In [1]: import numpy as np

In [2]: np.set_printoptions(precision=4, suppress=True, linewidth=160, floatmode="fixed")

In [3]: rnd = lambda a: np.round(a, 4) + 0

In [4]: f = np.array([2, 1, 0])

In [5]: g = np.array([3, -3, -2, 2])

In [6]: M = f[:, None] + g[None, :]

In [7]: print(M)
[[ 5 -1  0  4]
 [ 4 -2 -1  3]
 [ 3 -3 -2  2]]

In [8]: B = M / np.sqrt((M ** 2).mean(axis=1, keepdims=True))

In [9]: rnd(np.linalg.norm(B, axis=1))
Out[9]: array([2.0000, 2.0000, 2.0000])

In [10]: np.linalg.matrix_rank(M - M.mean(axis=1, keepdims=True))
Out[10]: np.int64(1)

In [11]: W1 = np.array([[4, -4, 5, 5, -5, 4],
    ...:     [5, 5, 3, 5, -4, -7],
    ...:     [-5, 5, -8, 4, -4, -5],
    ...:     [8, 6, 2, -6, -3, 3]])

In [12]: c = np.array([0, 1, 3, 2, 1, 3])

In [13]: H = np.maximum(M @ W1 + c, 0)

In [14]: (H > 0).mean(axis=0)
Out[14]: array([1.0000, 0.0000, 1.0000, 0.0000, 0.0000, 1.0000])

In [15]: H
Out[15]: 
array([[47,  0, 33,  0,  0, 42],
       [35,  0, 31,  0,  0, 47],
       [23,  0, 29,  0,  0, 52]])

In [16]: Z = np.array([[-1, -8, -3],
    ...:     [-2, 4, -9],
    ...:     [-6, -2, 1],
    ...:     [3, 2, 0],
    ...:     [6, -6, 2],
    ...:     [4, 6, 8]])

In [17]: print(W1 @ Z)
[[ -25    6   51]
 [ -70  -34 -121]
 [  11   78  -86]
 [ -56  -20  -58]]

In [18]: print((H @ Z).round(6).argmax(axis=1))
[2 2 2]

In [19]: feats = np.loadtxt("sample13.csv", delimiter=",")

In [20]: print(feats)
[[ 0.0000 -7.0000  2.3000  0.9000]
 [-0.3000 -3.0000  1.1000  0.5000]
 [ 0.2000 -6.0000  0.4000 -0.1000]]

In [21]: x = np.array([0, 2, 3, 1])

In [22]: h1 = np.maximum(feats @ x, 0)

In [23]: print(rnd(np.tanh(feats @ x)))
[-1.0000 -0.9757 -1.0000]

In [24]: feats * (h1 > 1e-9)[:, None]
Out[24]: 
array([[ 0.0000, -0.0000,  0.0000,  0.0000],
       [-0.0000, -0.0000,  0.0000,  0.0000],
       [ 0.0000, -0.0000,  0.0000, -0.0000]])

In [25]: print(rnd(np.maximum(feats @ x, 0) - np.maximum(-feats @ x, 0)))
[ -6.2000  -2.2000 -10.9000]

In [26]: print(np.flatnonzero(h1 > 1e-9))
[]
